% ipython --no-banner

In [1]: import numpy as np

In [2]: np.set_printoptions(precision=3, suppress=True, linewidth=100)

In [3]: tidy = lambda a: np.round(a, 3) + 0

In [4]: E = np.load("data.npy")

In [5]: tidy(E)
Out[5]: 
array([[ 0.027,  0.066,  0.027, -0.051, -0.066,  0.066, -0.035,  0.027, -0.074, -0.043, -0.019,
         0.019],
       [ 0.066,  0.161,  0.066, -0.123, -0.161,  0.161, -0.085,  0.066, -0.18 , -0.104, -0.047,
         0.047],
       [ 0.027,  0.066,  0.027, -0.051, -0.066,  0.066, -0.035,  0.027, -0.074, -0.043, -0.019,
         0.019],
       [-0.051, -0.123, -0.051,  0.094,  0.123, -0.123,  0.065, -0.051,  0.138,  0.08 ,  0.036,
        -0.036],
       [-0.066, -0.161, -0.066,  0.123,  0.161, -0.161,  0.085, -0.066,  0.18 ,  0.104,  0.047,
        -0.047],
       [ 0.066,  0.161,  0.066, -0.123, -0.161,  0.161, -0.085,  0.066, -0.18 , -0.104, -0.047,
         0.047],
       [-0.035, -0.085, -0.035,  0.065,  0.085, -0.085,  0.045, -0.035,  0.095,  0.055,  0.025,
        -0.025],
       [ 0.027,  0.066,  0.027, -0.051, -0.066,  0.066, -0.035,  0.027, -0.074, -0.043, -0.019,
         0.019],
       [-0.074, -0.18 , -0.074,  0.138,  0.18 , -0.18 ,  0.095, -0.074,  0.201,  0.116,  0.053,
        -0.053],
       [-0.043, -0.104, -0.043,  0.08 ,  0.104, -0.104,  0.055, -0.043,  0.116,  0.067,  0.031,
        -0.031],
       [-0.019, -0.047, -0.019,  0.036,  0.047, -0.047,  0.025, -0.019,  0.053,  0.031,  0.014,
        -0.014],
       [ 0.019,  0.047,  0.019, -0.036, -0.047,  0.047, -0.025,  0.019, -0.053, -0.031, -0.014,
         0.014]])

In [6]: # rows 0 and 2 are equal

In [7]: tidy(np.trace(np.linalg.pinv(E) @ E))
Out[7]: np.float64(1.0)

In [8]: np.linalg.lstsq(E[:-1].T, E[-1])[2]
Out[8]: np.int32(1)

In [9]: np.allclose(E[:-1].T @ np.linalg.lstsq(E[:-1].T, E[-1])[0], E[-1])
Out[9]: True

In [10]: Uu, sv, vt = np.linalg.svd(E)

In [11]: tidy(sv)
Out[11]: array([1., 0., 0., 0., 0., 0., 0., 0., 0., 0., 0., 0.])

In [12]: A2 = Uu[:, :1] @ np.diag(sv[:1]) @ vt[:1]

In [13]: tidy(np.abs(E - A2).max())
Out[13]: np.float64(0.0)

In [14]: tidy(np.linalg.norm(E - A2) / np.linalg.norm(E))
Out[14]: np.float64(0.0)

In [15]: tidy(A2)
Out[15]: 
array([[ 0.027,  0.066,  0.027, -0.051, -0.066,  0.066, -0.035,  0.027, -0.074, -0.043, -0.019,
         0.019],
       [ 0.066,  0.161,  0.066, -0.123, -0.161,  0.161, -0.085,  0.066, -0.18 , -0.104, -0.047,
         0.047],
       [ 0.027,  0.066,  0.027, -0.051, -0.066,  0.066, -0.035,  0.027, -0.074, -0.043, -0.019,
         0.019],
       [-0.051, -0.123, -0.051,  0.094,  0.123, -0.123,  0.065, -0.051,  0.138,  0.08 ,  0.036,
        -0.036],
       [-0.066, -0.161, -0.066,  0.123,  0.161, -0.161,  0.085, -0.066,  0.18 ,  0.104,  0.047,
        -0.047],
       [ 0.066,  0.161,  0.066, -0.123, -0.161,  0.161, -0.085,  0.066, -0.18 , -0.104, -0.047,
         0.047],
       [-0.035, -0.085, -0.035,  0.065,  0.085, -0.085,  0.045, -0.035,  0.095,  0.055,  0.025,
        -0.025],
       [ 0.027,  0.066,  0.027, -0.051, -0.066,  0.066, -0.035,  0.027, -0.074, -0.043, -0.019,
         0.019],
       [-0.074, -0.18 , -0.074,  0.138,  0.18 , -0.18 ,  0.095, -0.074,  0.201,  0.116,  0.053,
        -0.053],
       [-0.043, -0.104, -0.043,  0.08 ,  0.104, -0.104,  0.055, -0.043,  0.116,  0.067,  0.031,
        -0.031],
       [-0.019, -0.047, -0.019,  0.036,  0.047, -0.047,  0.025, -0.019,  0.053,  0.031,  0.014,
        -0.014],
       [ 0.019,  0.047,  0.019, -0.036, -0.047,  0.047, -0.025,  0.019, -0.053, -0.031, -0.014,
         0.014]])

In [16]: tidy(np.linalg.norm(E - A2, 2)), tidy(sv[1])
Out[16]: (np.float64(0.0), np.float64(0.0))

In [17]: np.linalg.matrix_rank(A2)
Out[17]: np.int64(1)

In [18]: np.linalg.cond(E) > 100
Out[18]: np.True_

In [19]: tidy(np.linalg.norm(E, 2) / np.linalg.norm(E))
Out[19]: np.float64(1.0)

In [20]: J = np.loadtxt("run0.csv", delimiter=",")

In [21]: J
Out[21]: 
array([[ 3.852,  0.185, -4.771],
       [ 1.934,  2.617,  1.577],
       [ 3.511,  1.37 , -5.041],
       [ 2.433,  0.644,  2.943],
       [ 1.55 ,  3.16 ,  1.276],
       [ 3.56 ,  1.005, -5.377],
       [ 4.562,  0.545, -4.565],
       [ 4.05 ,  1.267, -3.957],
       [ 4.355,  0.181, -4.806],
       [ 3.559,  2.162, -5.714],
       [ 2.685,  2.393,  2.188],
       [ 2.765, -0.185, -4.153],
       [ 3.037,  3.174,  2.772],
       [ 1.685,  3.298,  2.797],
       [ 1.573,  3.009,  3.051],
       [ 2.488,  0.101, -5.128],
       [ 1.067,  1.019,  1.878],
       [ 2.015,  4.292,  3.431],
       [ 1.628,  3.894,  0.574],
       [ 0.992,  3.925,  2.472],
       [ 3.2  ,  5.469,  1.704],
       [ 4.448,  1.999, -3.152],
       [ 2.924,  1.116, -5.29 ],
       [ 2.629,  4.228,  2.747],
       [ 3.807,  2.164, -5.722],
       [ 1.224,  3.61 ,  1.118],
       [ 1.439,  4.832,  1.129],
       [ 3.867,  1.006, -2.661],
       [ 2.291,  4.461,  2.761],
       [ 0.318,  2.904,  1.569],
       [ 1.576,  4.172,  2.404],
       [ 1.631,  2.466,  0.273]])

In [22]: C2 = np.cov(J, rowvar=False)

In [23]: tidy(np.polyfit(J[:, 1], J[:, 0], 1))
Out[23]: array([-0.375,  3.479])

In [24]: np.argwhere(np.triu(np.abs(np.corrcoef(J.T)) > 0.8, 1))
Out[24]: array([], shape=(0, 2), dtype=int64)

In [25]: tidy(np.corrcoef(J[:, 1], J[:, 0])[0, 1])
Out[25]: np.float64(-0.515)

In [26]: tidy(np.median(J, axis=0))
Out[26]: array([2.558, 2.43 , 1.124])

In [27]: tidy(C2)
Out[27]: 
array([[ 1.312, -0.927, -2.843],
       [-0.927,  2.474,  3.869],
       [-2.843,  3.869, 11.902]])

In [28]: tidy(J.std(axis=0))
Out[28]: array([1.127, 1.548, 3.396])

In [29]: d = np.linalg.norm(J[:, None] - J[None], axis=-1)

In [30]: d.mean(axis=1).argmax()
Out[30]: np.int64(24)

In [31]: d[8].round(6).argsort(kind="stable")[:4]
Out[31]: array([8, 6, 0, 5])

In [32]: np.unravel_index(d.round(6).argmax(), d.shape)
Out[32]: (np.int64(17), np.int64(24))

In [33]: d.shape
Out[33]: (32, 32)

In [34]: np.linalg.matrix_rank(d ** 2)
Out[34]: np.int64(5)
